$ python -q
>>> import numpy as np
>>> np.set_printoptions(suppress=True, linewidth=200)
>>> feats = np.loadtxt("test4.csv", delimiter=",")
>>> print(feats)
[[ 0.     0.     0.   ]
 [ 0.06   0.06   0.06 ]
 [ 0.235  0.235  0.235]
 [-0.264 -0.264 -0.264]
 [-0.345 -0.345 -0.345]
 [-0.09  -0.09  -0.09 ]
 [ 0.422  0.422  0.422]
 [-0.264 -0.264 -0.264]
 [-0.09  -0.09  -0.09 ]
 [ 0.09   0.09   0.09 ]
 [ 0.09   0.09   0.09 ]
 [ 0.     0.     0.   ]
 [ 0.558  0.558  0.558]
 [-0.235 -0.235 -0.235]
 [-0.319 -0.319 -0.319]
 [-0.119 -0.119 -0.119]]
>>> D = np.linalg.norm(feats[:, None] - feats[None], axis=-1)
>>> print(D.shape)
(16, 16)
>>> print(D[:5, :5].round(3))
[[0.    0.104 0.407 0.457 0.598]
 [0.104 0.    0.303 0.561 0.701]
 [0.407 0.303 0.    0.864 1.005]
 [0.457 0.561 0.864 0.    0.14 ]
 [0.598 0.701 1.005 0.14  0.   ]]
>>> print((D + 1e9 * np.eye(16)).round(6).argmin(axis=1))
[11  9  9  7 14  8 12  3  5 10  9  0  6  3  4  5]
>>> print(np.unravel_index(D.round(6).argmax(), D.shape))
(np.int64(4), np.int64(12))
>>> print(np.argsort(-np.linalg.norm(feats, axis=0).round(6), kind="stable")[:3])
[0 1 2]
>>> lab = feats[:, 0] > np.median(feats[:, 0])
>>> u = feats[lab].mean(axis=0) - feats[~lab].mean(axis=0)
>>> print(u.round(3))
[0.398 0.398 0.398]
>>> print(lab.astype(int))
[1 1 1 0 0 0 1 0 0 1 1 1 1 0 0 0]
>>> t3 = np.stack([feats, -1 * feats, feats[::-1]])
>>> print(np.round(np.einsum("bij,cij->bc", t3, t3), 3))
[[ 3.031 -3.031 -1.008]
 [-3.031  3.031  1.008]
 [-1.008  1.008  3.031]]
>>> print(np.linalg.matrix_rank(t3))
[1 1 1]
>>> print((t3 @ feats.T).shape)
(3, 16, 16)
>>> print(np.round(np.linalg.norm(t3, axis=(1, 2)), 3))
[1.741 1.741 1.741]
>>> mat = np.loadtxt("layer8.csv", delimiter=",")
>>> print(mat)
[[ 4.969  5.503 -6.041]
 [ 2.377  6.959 -5.521]
 [ 5.347  5.676 -6.412]
 [ 4.17   7.032 -7.509]
 [ 3.545  6.693 -5.877]
 [-3.578 -0.559 -0.391]
 [-5.72   1.575 -0.826]
 [ 4.08   4.578 -6.377]
 [-5.098 -0.697 -1.156]
 [ 4.032  5.495 -7.78 ]
 [ 2.686  6.78  -5.48 ]
 [-3.557 -0.307 -1.758]
 [-2.931 -1.044 -1.425]
 [ 3.492  5.339 -7.403]
 [-4.634  1.779 -1.771]
 [-3.881 -1.04  -4.213]
 [ 0.6    7.095 -6.641]
 [ 4.465  6.071 -6.205]
 [ 4.116  5.376 -6.143]
 [ 1.863  6.998 -6.175]
 [ 4.111  5.054 -7.757]
 [ 4.795  5.973 -7.303]
 [-3.172  0.684 -0.973]
 [-4.863  1.064 -1.321]
 [-5.797 -3.356 -2.298]
 [ 3.222  6.821 -6.195]
 [-3.377  0.44  -0.009]]
>>> Ac = (mat - mat.mean(axis=0)) / mat.std(axis=0)
>>> print(np.argwhere(np.abs(Ac) > 2))
[[24  1]]
>>> print(np.round(Ac.std(axis=0), 3))
[1. 1. 1.]
>>> c = np.linalg.lstsq(np.delete(Ac, 2, axis=1), Ac[:, 2])[0]
>>> print(c.round(3))
[-0.754 -0.182]
>>> Y = mat / np.linalg.norm(mat, axis=1, keepdims=True)
>>> C2 = Y @ Y.T
>>> print((C2 - 2 * np.eye(27)).round(6).argmax(axis=1))
[ 2 10  0 18 25  8 23 21  5 13  1 12 24  9 22 11 19 18 21  1  9 18 23 22 12  4  6]
>>> lab = mat[:, 2] > np.median(mat[:, 2])
>>> u = mat[lab].mean(axis=0) - mat[~lab].mean(axis=0)
>>> print(((mat - mat.mean(axis=0)) @ u > 0).astype(int))
[0 0 0 0 0 1 1 0 1 0 0 1 1 0 1 1 0 0 0 0 0 0 1 1 1 0 1]
>>> print(np.round((((mat - mat.mean(axis=0)) @ u > 0) == lab).mean(), 3))
0.926
>>> print(np.argsort(-np.abs(u).round(6), kind="stable"))
[0 1 2]
>>> print(lab.astype(int))
[0 1 0 0 0 1 1 0 1 0 1 1 1 0 1 1 0 0 0 0 0 0 1 1 1 0 1]
>>> print(u.round(3))
[-6.968 -5.034  4.613]
>>> W = np.array([[-2, -3], [-2, 2], [3, -2]])
>>> c = np.array([-2, 2])
>>> hid = np.maximum(mat @ W + c, 0)
>>> print(np.linalg.matrix_rank(hid))
2
>>> print((hid > 0).astype(int))
[[0 1]
 [0 1]
 [0 1]
 [0 1]
 [0 1]
 [1 1]
 [1 1]
 [0 1]
 [1 1]
 [0 1]
 [0 1]
 [1 1]
 [1 1]
 [0 1]
 [0 1]
 [0 1]
 [0 1]
 [0 1]
 [0 1]
 [0 1]
 [0 1]
 [0 1]
 [1 1]
 [1 1]
 [1 1]
 [0 1]
 [1 1]]
>>> basis = np.array([[0, 1, 2], [2, 2, 0]])
>>> print((hid @ basis).round(6).argmax(axis=1))
[0 0 0 0 0 1 1 0 1 0 0 1 1 0 0 0 0 0 0 0 0 0 1 1 1 0 1]
>>> print(W @ basis)
[[-6 -8 -4]
 [ 4  2 -4]
 [-4 -1  6]]
